In [1]: import numpy as np

In [2]: np.set_printoptions(precision=2, suppress=True, linewidth=120)

In [3]: def tidy(a):
   ...:     return np.round(a, 2) + 0
   ...: 

In [4]: data = np.load("layer5.npy")

In [5]: data
Out[5]: 
array([[ 0,  0,  0,  0,  0,  3,  0,  0],
       [ 0,  3,  0,  0,  0,  0,  0,  0],
       [ 0,  0, -1,  0,  0,  0,  0,  0],
       [-1,  0,  0,  0,  0,  0,  0,  0],
       [ 0,  0,  0,  0,  0,  0,  0,  0],
       [ 0,  0,  0,  0,  1,  0,  0,  0],
       [ 0,  0,  0,  0,  0,  0,  0,  0],
       [ 0,  0,  0,  3,  0,  0,  0,  0]])

In [6]: rank = np.linalg.matrix_rank(data)

In [7]: rank
Out[7]: np.int64(6)

In [8]: null = np.linalg.svd(data)[2][rank:].T

In [9]: [int(np.linalg.matrix_rank(np.delete(data, i, axis=0))) for i in range(8)]
Out[9]: [5, 5, 5, 5, 6, 5, 6, 5]

In [10]: np.linalg.matrix_rank(data.T @ data), np.linalg.matrix_rank(data @ data.T)
Out[10]: (np.int64(6), np.int64(6))

In [11]: print(tidy(np.linalg.svd(data, compute_uv=False)))
[3. 3. 3. 1. 1. 1. 0. 0.]

In [12]: tidy(np.linalg.pinv(data))
Out[12]: 
array([[ 0.  ,  0.  ,  0.  , -1.  ,  0.  ,  0.  ,  0.  ,  0.  ],
       [ 0.  ,  0.33,  0.  ,  0.  ,  0.  ,  0.  ,  0.  ,  0.  ],
       [ 0.  ,  0.  , -1.  ,  0.  ,  0.  ,  0.  ,  0.  ,  0.  ],
       [ 0.  ,  0.  ,  0.  ,  0.  ,  0.  ,  0.  ,  0.  ,  0.33],
       [ 0.  ,  0.  ,  0.  ,  0.  ,  0.  ,  1.  ,  0.  ,  0.  ],
       [ 0.33,  0.  ,  0.  ,  0.  ,  0.  ,  0.  ,  0.  ,  0.  ],
       [ 0.  ,  0.  ,  0.  ,  0.  ,  0.  ,  0.  ,  0.  ,  0.  ],
       [ 0.  ,  0.  ,  0.  ,  0.  ,  0.  ,  0.  ,  0.  ,  0.  ]])

In [13]: Q, _ = np.linalg.qr(np.array([[1.7, -2.2, 1.1, 1.1, 0.2, -0.8, -2.0, -1.0, -0.4],
    ...:     [0.0, -1.0, 0.8, -2.8, 0.8, -1.5, 0.5, -1.2, -0.8],
    ...:     [1.0, -0.7, 0.2, 0.0, -0.5, -0.5, -0.5, -2.7, -0.2],
    ...:     [2.0, -0.2, 1.5, -0.1, 0.4, 0.5, 1.0, 0.1, 1.1],
    ...:     [1.2, 0.8, 0.1, 0.4, -0.1, 0.6, -0.8, 0.0, 0.0],
    ...:     [1.2, 0.8, 0.7, -3.0, 0.1, 1.0, -0.4, -0.2, 0.6],
    ...:     [-1.4, -0.8, 0.4, -0.1, 0.4, 0.6, -0.5, -0.5, -0.8],
    ...:     [1.7, 1.4, 1.1, -0.6, 0.4, -0.5, 0.2, 0.7, 1.3],
    ...:     [1.3, -1.5, 0.8, -1.1, 0.4, -2.2, -2.0, 0.2, -0.7]]))

In [14]: arr = -3 * Q

In [15]: tidy(arr)
Out[15]: 
array([[ 1.23,  1.76,  0.23,  0.89,  0.03,  0.68,  0.57,  0.33,  1.63],
       [ 0.  ,  0.85, -1.25, -1.58,  0.95, -0.21, -1.03,  1.46,  0.25],
       [ 0.72,  0.53,  0.82, -0.35, -2.06, -1.29, -0.35,  1.03, -0.55],
       [ 1.44,  0.04, -1.07,  0.89, -0.31,  0.79, -1.64, -0.64, -1.09],
       [ 0.87, -0.76,  0.64,  0.22,  0.71,  1.08,  0.94,  1.79, -1.2 ],
       [ 0.87, -0.76, -0.59, -1.78, -1.17,  1.2 ,  0.8 , -0.6 ,  0.6 ],
       [-1.01,  0.78, -1.85,  0.69, -0.91,  0.17,  1.34,  0.41, -0.8 ],
       [ 1.23, -1.31, -1.16,  0.6 ,  0.4 , -1.7 ,  0.64,  0.24,  0.76],
       [ 0.94,  1.19,  0.19, -0.86,  0.94, -0.83,  1.05, -1.22, -1.33]])

In [16]: left, sv, VT = np.linalg.svd(data, full_matrices=False)

In [17]: left.T @ data @ VT.T
Out[17]: 
array([[3., 0., 0., 0., 0., 0., 0., 0.],
       [0., 3., 0., 0., 0., 0., 0., 0.],
       [0., 0., 3., 0., 0., 0., 0., 0.],
       [0., 0., 0., 1., 0., 0., 0., 0.],
       [0., 0., 0., 0., 1., 0., 0., 0.],
       [0., 0., 0., 0., 0., 1., 0., 0.],
       [0., 0., 0., 0., 0., 0., 0., 0.],
       [0., 0., 0., 0., 0., 0., 0., 0.]])

In [18]: left.T @ left
Out[18]: 
array([[1., 0., 0., 0., 0., 0., 0., 0.],
       [0., 1., 0., 0., 0., 0., 0., 0.],
       [0., 0., 1., 0., 0., 0., 0., 0.],
       [0., 0., 0., 1., 0., 0., 0., 0.],
       [0., 0., 0., 0., 1., 0., 0., 0.],
       [0., 0., 0., 0., 0., 1., 0., 0.],
       [0., 0., 0., 0., 0., 0., 1., 0.],
       [0., 0., 0., 0., 0., 0., 0., 1.]])

In [19]: tidy(np.cumsum(sv ** 2) / np.sum(sv ** 2))
Out[19]: array([0.3 , 0.6 , 0.9 , 0.93, 0.97, 1.  , 1.  , 1.  ])

In [20]: np.allclose(left * sv @ VT, data)
Out[20]: True

In [21]: VT @ VT.T
Out[21]: 
array([[1., 0., 0., 0., 0., 0., 0., 0.],
       [0., 1., 0., 0., 0., 0., 0., 0.],
       [0., 0., 1., 0., 0., 0., 0., 0.],
       [0., 0., 0., 1., 0., 0., 0., 0.],
       [0., 0., 0., 0., 1., 0., 0., 0.],
       [0., 0., 0., 0., 0., 1., 0., 0.],
       [0., 0., 0., 0., 0., 0., 1., 0.],
       [0., 0., 0., 0., 0., 0., 0., 1.]])

In [22]: tidy(np.linalg.svd(arr, compute_uv=False))
Out[22]: array([3., 3., 3., 3., 3., 3., 3., 3., 3.])

In [23]: tidy(arr @ arr.T)
Out[23]: 
array([[9., 0., 0., 0., 0., 0., 0., 0., 0.],
       [0., 9., 0., 0., 0., 0., 0., 0., 0.],
       [0., 0., 9., 0., 0., 0., 0., 0., 0.],
       [0., 0., 0., 9., 0., 0., 0., 0., 0.],
       [0., 0., 0., 0., 9., 0., 0., 0., 0.],
       [0., 0., 0., 0., 0., 9., 0., 0., 0.],
       [0., 0., 0., 0., 0., 0., 9., 0., 0.],
       [0., 0., 0., 0., 0., 0., 0., 9., 0.],
       [0., 0., 0., 0., 0., 0., 0., 0., 9.]])
